In [1]: import numpy as np

In [2]: from numpy import linalg as LA

In [3]: np.set_printoptions(precision=2, suppress=True, linewidth=200, legacy="1.25")

In [4]: rd = lambda a: np.round(a, 2) + 0

In [5]: mat = np.loadtxt("dump.csv", delimiter=",")

In [6]: mat
Out[6]: 
array([[ 0.,  0., -1.,  1.,  0., -2.,  1., -1.],
       [ 1.,  1.,  0.,  2.,  1., -1.,  2.,  0.],
       [ 3.,  3.,  2.,  4.,  3.,  1.,  4.,  2.],
       [ 0.,  0., -1.,  1.,  0., -2.,  1., -1.],
       [ 1.,  1.,  0.,  2.,  1., -1.,  2.,  0.],
       [ 4.,  4.,  3.,  5.,  4.,  2.,  5.,  3.]])

In [7]: left, sig, vt = LA.svd(mat)

In [8]: np.argmax(sig[:-1] / (sig[1:] + 1e-6)) + 1
Out[8]: 2

In [9]: other = left[:, :2] @ np.diag(sig[:2]) @ vt[:2]

In [10]: LA.matrix_rank(mat, rtol=0.05)
Out[10]: 2

In [11]: rd(np.abs(mat - other).max())
Out[11]: 0.0

In [12]: rd(LA.norm(mat - other) / LA.norm(mat))
Out[12]: 0.0

In [13]: print(mat.mean(axis=0))
[ 1.5  1.5  0.5  2.5  1.5 -0.5  2.5  0.5]

In [14]: rd(LA.svd(mat, compute_uv=False))
Out[14]: array([14.29,  4.88,  0.  ,  0.  ,  0.  ,  0.  ])

In [15]: mat.sum(axis=1)
Out[15]: array([-2.,  6., 22., -2.,  6., 30.])

In [16]: M = np.load("data.npy")

In [17]: M
Out[17]: 
array([[0, 0, 0, 1],
       [1, 0, 0, 0],
       [0, 0, 1, 0],
       [0, 1, 0, 0]])

In [18]: # rows sum to 1

In [19]: other = M / np.sqrt((M ** 2).mean(axis=1, keepdims=True))

In [20]: LA.matrix_rank(other) == LA.matrix_rank(M)
Out[20]: True

In [21]: rd(LA.norm(other, axis=1))
Out[21]: array([2., 2., 2., 2.])

In [22]: print(LA.matrix_rank(M - M.mean(axis=1, keepdims=True)))
3

In [23]: M.T @ M
Out[23]: 
array([[1, 0, 0, 0],
       [0, 1, 0, 0],
       [0, 0, 1, 0],
       [0, 0, 0, 1]])

In [24]: M[:, 2] @ M[:, 3]
Out[24]: 0

In [25]: print(M @ M.T)
[[1 0 0 0]
 [0 1 0 0]
 [0 0 1 0]
 [0 0 0 1]]

In [26]: rd(LA.pinv(M))
Out[26]: 
array([[0., 1., 0., 0.],
       [0., 0., 0., 1.],
       [0., 0., 1., 0.],
       [1., 0., 0., 0.]])

In [27]: C2 = M.T @ M

In [28]: rd(LA.svd(M, compute_uv=False) ** 2)
Out[28]: array([1., 1., 1., 1.])

In [29]: (M @ M.T).shape
Out[29]: (4, 4)

In [30]: rd(LA.eigvalsh(C2)[::-1])
Out[30]: array([1., 1., 1., 1.])

In [31]: A = np.loadtxt("a.csv", delimiter=",")

In [32]: A
Out[32]: 
array([[-1.7, -0.3, -0.2, -0.3,  2.2,  1.5, -0.2,  0.9],
       [-1.4, -0.5, -0.3,  1.4, -0.8,  0.1, -0.9,  2. ],
       [ 1.9,  0.7,  0.1, -0.1, -0.1, -0.3,  1.3, -1.9],
       [ 0.2,  0.1, -0.9, -0.2, -1.4, -2. , -1. ,  2.6],
       [ 2.1,  1.1,  0.6,  0. ,  0.5,  0.5, -1.4,  0.7],
       [-1.4,  0.3,  0.3,  1.1, -1.6, -3.2,  0.3,  1. ],
       [-0.6, -0.6,  2.1,  0.2, -2. , -0.1, -0.6, -0.2],
       [-0.2, -0.2,  1.2, -0.3,  0.1,  1.8,  0.4,  0. ],
       [ 0.4, -0.2,  1.5, -0.2, -0.7, -0.7,  0.4,  1.1]])

In [33]: f, r1 = A[6], A[1]

In [34]: f @ r1
Out[34]: 2.52

In [35]: p = (f @ r1) / (f @ f) * f

In [36]: rd(LA.norm(f + r1) ** 2 + LA.norm(f - r1) ** 2)
Out[36]: 38.6

In [37]: rng = np.random.default_rng(245)

In [38]: z = rng.permutation(8)

In [39]: other = A[:, z] * rng.choice([-1, 1], 8)

In [40]: other
Out[40]: 
array([[ 1.5,  0.3, -0.9, -1.7, -0.3, -2.2,  0.2,  0.2],
       [ 0.1,  0.5, -2. , -1.4,  1.4,  0.8,  0.3,  0.9],
       [-0.3, -0.7,  1.9,  1.9, -0.1,  0.1, -0.1, -1.3],
       [-2. , -0.1, -2.6,  0.2, -0.2,  1.4,  0.9,  1. ],
       [ 0.5, -1.1, -0.7,  2.1,  0. , -0.5, -0.6,  1.4],
       [-3.2, -0.3, -1. , -1.4,  1.1,  1.6, -0.3, -0.3],
       [-0.1,  0.6,  0.2, -0.6,  0.2,  2. , -2.1,  0.6],
       [ 1.8,  0.2, -0. , -0.2, -0.3, -0.1, -1.2, -0.4],
       [-0.7,  0.2, -1.1,  0.4, -0.2,  0.7, -1.5, -0.4]])

In [41]: left, _, vt = LA.svd(A.T @ other)

In [42]: print(z)
[5 1 7 0 3 4 2 6]

In [43]: rd(left @ vt)
Out[43]: 
array([[ 0.,  0.,  0.,  1.,  0.,  0.,  0.,  0.],
       [ 0., -1.,  0.,  0.,  0.,  0.,  0.,  0.],
       [ 0.,  0.,  0.,  0.,  0.,  0., -1.,  0.],
       [ 0.,  0.,  0.,  0.,  1.,  0.,  0.,  0.],
       [ 0.,  0.,  0.,  0.,  0., -1.,  0.,  0.],
       [ 1.,  0.,  0.,  0.,  0.,  0.,  0.,  0.],
       [ 0.,  0.,  0.,  0.,  0.,  0.,  0., -1.],
       [ 0.,  0., -1.,  0.,  0.,  0.,  0.,  0.]])
